$ ipython --no-banner

In [1]: import numpy as np

In [2]: import numpy.linalg as la

In [3]: np.set_printoptions(suppress=True, linewidth=200)

In [4]: X = np.load("case8.npy")

In [5]: print(X)
[[  6.18   5.    12.71]
 [  5.85   5.06  12.22]
 [  3.45   5.25   8.38]
 [  2.87   5.2    7.33]
 [  2.38   5.09   6.39]
 [  1.87   4.88   5.32]
 [  1.48   4.62   4.4 ]
 [  1.2    4.33   3.65]
 [  1.14   4.25   3.47]
 [  1.03   4.05   3.09]
 [  0.79   3.41   2.13]
 [  0.74   3.14   1.83]
 [  0.72   3.06   1.75]
 [  0.67   2.5    1.25]
 [  0.65   2.31   1.1 ]
 [  0.64   2.06   0.94]
 [  0.61   1.46   0.6 ]
 [  0.43   0.56   0.22]
 [  0.06   0.04   0.02]
 [ -0.01   0.     0.  ]
 [ -0.04  -0.03  -0.01]
 [ -0.06  -0.04  -0.02]
 [ -0.12  -0.07  -0.04]
 [ -0.22  -0.12  -0.07]
 [ -1.09  -0.22  -0.28]
 [ -1.82  -0.12  -0.44]
 [ -1.85  -0.11  -0.45]
 [ -2.73   0.12  -0.66]
 [ -5.03   1.    -1.24]
 [ -6.25   1.56  -1.57]
 [ -6.59   1.72  -1.67]
 [ -6.73   1.78  -1.71]
 [ -8.59   2.72  -2.25]
 [ -8.87   2.86  -2.34]
 [ -9.22   3.05  -2.44]
 [-14.15   5.76  -4.03]
 [-21.9   10.33  -6.76]
 [-22.76  10.85  -7.08]
 [-27.45  13.72  -8.85]
 [-32.84  17.08 -10.95]
 [-33.68  17.6  -11.28]]

In [6]: M2 = np.c_[X[:, :1] @ np.array([[4]]), np.array([0, 3, 2, 2, 0, 1, 3, 2, 2, 0, 2, 3, 0, 3, 3, 1, 3, 0, 2, 0, 3, 0, 3, 2, 2, 1, 3, 2, 0, 3, 1, 1, 2, 3, 2, 2, 0, 1, 1, 1, 0])]

In [7]: print(M2)
[[  24.72    0.  ]
 [  23.4     3.  ]
 [  13.8     2.  ]
 [  11.48    2.  ]
 [   9.52    0.  ]
 [   7.48    1.  ]
 [   5.92    3.  ]
 [   4.8     2.  ]
 [   4.56    2.  ]
 [   4.12    0.  ]
 [   3.16    2.  ]
 [   2.96    3.  ]
 [   2.88    0.  ]
 [   2.68    3.  ]
 [   2.6     3.  ]
 [   2.56    1.  ]
 [   2.44    3.  ]
 [   1.72    0.  ]
 [   0.24    2.  ]
 [  -0.04    0.  ]
 [  -0.16    3.  ]
 [  -0.24    0.  ]
 [  -0.48    3.  ]
 [  -0.88    2.  ]
 [  -4.36    2.  ]
 [  -7.28    1.  ]
 [  -7.4     3.  ]
 [ -10.92    2.  ]
 [ -20.12    0.  ]
 [ -25.      3.  ]
 [ -26.36    1.  ]
 [ -26.92    1.  ]
 [ -34.36    2.  ]
 [ -35.48    3.  ]
 [ -36.88    2.  ]
 [ -56.6     2.  ]
 [ -87.6     0.  ]
 [ -91.04    1.  ]
 [-109.8     1.  ]
 [-131.36    1.  ]
 [-134.72    0.  ]]

In [8]: print(np.round(la.lstsq(X, M2[:, 0])[0], 2) + 0)
[4. 0. 0.]

In [9]: print(la.matrix_rank(M2))
2

In [10]: print(la.matrix_rank(np.c_[X, M2]))
4

In [11]: print(np.round(la.norm(M2 - X @ la.lstsq(X, M2)[0], axis=0), 2) + 0)
[ 0.   10.72]

In [12]: print(np.round(la.norm(la.qr(X)[0].T @ M2, axis=0) ** 2 / ((M2 ** 2).sum(axis=0) + 1e-12), 2))
[1.   0.26]
